$ python -q
>>> import numpy as np
>>> from numpy import linalg as LA
>>> np.set_printoptions(precision=2, suppress=True, linewidth=160)
>>> B = np.array([[0, 1, -3],
...     [-2, 1, 2],
...     [3, 1, 1],
...     [-2, 0, 3],
...     [-3, -3, -1],
...     [2, 2, -3],
...     [2, 0, -2],
...     [-1, 0, -1],
...     [1, 3, 0],
...     [2, -1, -2],
...     [2, 0, -2],
...     [3, 2, -2],
...     [-1, 1, 2]])
>>> C = np.array([[1, 3, -1, 2, -1, 2, 2, 1, -1, -2, -2, 0, -2, 2, 1],
...     [2, 0, 2, -2, -1, 1, 0, 3, 2, 2, 3, -1, 0, 0, -2],
...     [-2, 0, 3, 2, -1, 1, -1, 2, -2, 1, 1, 1, -2, -2, -1]])
>>> rng = np.random.default_rng(93)
>>> X = B @ C + 0.1 * rng.normal(size=(13, 15))
>>> X.round(2) + 0
array([[  8.11,  -0.08,  -6.88,  -7.94,   2.06,  -2.07,   2.88,  -2.92,   8.02,  -0.9 ,   0.17,  -3.93,   5.9 ,   5.95,   1.11],
       [ -3.86,  -5.88,  10.03,  -2.08,  -1.08,  -0.99,  -6.04,   5.14,  -0.18,   8.06,   8.97,   0.98,  -0.05,  -7.86,  -6.07],
       [  3.16,   9.01,   2.06,   6.06,  -5.  ,   8.03,   4.99,   7.91,  -2.99,  -3.  ,  -1.95,  -0.11,  -7.91,   4.03,  -0.06],
       [ -8.05,  -6.14,  11.02,   2.03,  -1.12,  -1.  ,  -6.91,   4.05,  -4.18,   7.03,   7.05,   2.99,  -2.06,  -9.91,  -5.02],
       [ -7.05,  -9.02,  -6.14,  -1.75,   6.96, -10.06,  -4.94, -14.16,  -0.94,  -1.01,  -4.05,   2.08,   8.07,  -4.06,   4.09],
       [ 12.1 ,   5.94,  -6.96,  -6.05,  -0.96,   2.99,   7.04,   1.81,   8.03,  -2.89,  -1.05,  -4.84,   2.17,   9.95,   1.12],
       [  6.05,   6.02,  -8.01,  -0.02,   0.  ,   2.12,   5.94,  -2.09,   2.16,  -6.16,  -6.05,  -2.09,  -0.04,   8.03,   4.05],
       [  0.98,  -2.95,  -1.87,  -3.95,   2.06,  -2.96,  -0.99,  -2.93,   3.04,   1.01,   0.95,  -0.81,   3.99,   0.12,  -0.02],
       [  7.08,   2.82,   5.01,  -4.14,  -3.83,   5.02,   2.03,   9.95,   4.86,   3.78,   6.94,  -2.91,  -2.13,   2.15,  -5.06],
       [  4.  ,   5.8 , -10.05,   2.02,   0.89,   0.99,   6.12,  -4.82,   0.13,  -7.95,  -8.95,  -0.83,   0.16,   7.9 ,   5.98],
       [  6.04,   5.96,  -7.96,   0.09,   0.  ,   2.01,   6.13,  -2.05,   2.09,  -6.08,  -5.95,  -2.12,  -0.01,   8.05,   3.95],
       [ 11.08,   8.96,  -4.99,  -1.96,  -3.12,   6.04,   8.02,   5.23,   5.02,  -4.17,  -1.96,  -3.69,  -1.98,   9.77,   0.82],
       [ -2.86,  -2.84,   9.19,   0.05,  -2.11,   0.91,  -4.03,   6.04,  -0.89,   6.1 ,   7.03,   0.9 ,  -1.92,  -5.91,  -5.02]])
>>> U, sig, Vt = LA.svd(X)
>>> sig
array([56.88, 39.29, 25.19,  0.56,  0.48,  0.35,  0.3 ,  0.27,  0.2 ,  0.18,  0.16,  0.13,  0.04])
>>> np.argmax(sig[:-1] / (sig[1:] + 1e-6)) + 1
np.int64(3)
>>> B = U[:, :3] @ np.diag(sig[:3]) @ Vt[:3]
>>> LA.matrix_rank(X, rtol=0.05)
np.int64(3)
>>> round(float(LA.norm(X - B) / LA.norm(X)), 2)
0.01
>>> print(LA.matrix_rank(B))
3
>>> round(LA.norm(X[5], 1), 2), np.round(LA.norm(X[5], np.inf), 2)
(np.float64(73.89), np.float64(12.1))
>>> X.mean(axis=0)
array([ 2.83,  1.35, -1.2 , -1.36, -0.41,  0.85,  1.56,  0.86,  1.86, -0.48,  0.09, -1.11,  0.32,  2.17, -0.01])
>>> print(X.sum(axis=1))
[  9.49  -0.9   24.24 -10.22 -41.98  28.39   9.89  -4.34  31.55   1.38  10.14  33.07   4.65]
>>> np.count_nonzero(X)
np.int64(195)
>>> X.shape
(13, 15)
>>> print(np.unravel_index(np.abs(X).argmax(), X.shape))
(np.int64(4), np.int64(7))
>>> X[:, 15]
Traceback (most recent call last):
  File "<python-input-21>", line 1, in <module>
    X[:, 15]
    ~^^^^^^^
IndexError: index 15 is out of bounds for axis 1 with size 15
>>> gram = X.T @ X
>>> LA.matrix_rank(gram)
np.int64(13)
>>> print((X @ X.T).shape)
(13, 13)
>>> np.round(LA.svd(X, compute_uv=False) ** 2, 2) + 0
array([3235.05, 1543.48,  634.55,    0.32,    0.23,    0.12,    0.09,    0.08,    0.04,    0.03,    0.03,    0.02,    0.  ])
>>> mat = np.loadtxt("test17.csv", delimiter=",")
>>> mat
array([[0., 0., 0., 0., 0., 0., 0., 0.],
       [0., 4., 4., 0., 2., 0., 6., 2.],
       [0., 4., 4., 0., 2., 0., 6., 2.],
       [0., 0., 0., 0., 0., 0., 0., 0.],
       [0., 2., 2., 0., 1., 0., 3., 1.],
       [0., 0., 0., 0., 0., 0., 0., 0.],
       [0., 6., 6., 0., 3., 0., 9., 3.],
       [0., 2., 2., 0., 1., 0., 3., 1.]])
>>> evals, evecs = LA.eigh(mat)
>>> x = np.array([1, -3, -1, -2, 0, -2, 2, 1])
>>> np.round(LA.eigvalsh(mat[1:, 1:]), 2) + 0
array([ 0.,  0.,  0.,  0.,  0.,  0., 19.])
>>> np.abs(mat).sum(axis=1).max(), round(float(np.abs(evals).max()), 2)
(np.float64(27.0), 19.0)
>>> LA.norm(mat, axis=1).argmax()
np.int64(6)
>>> print(mat[6] @ mat[2])
114.0
>>> print(np.round(LA.norm(mat[6] - mat[2]), 2))
4.36
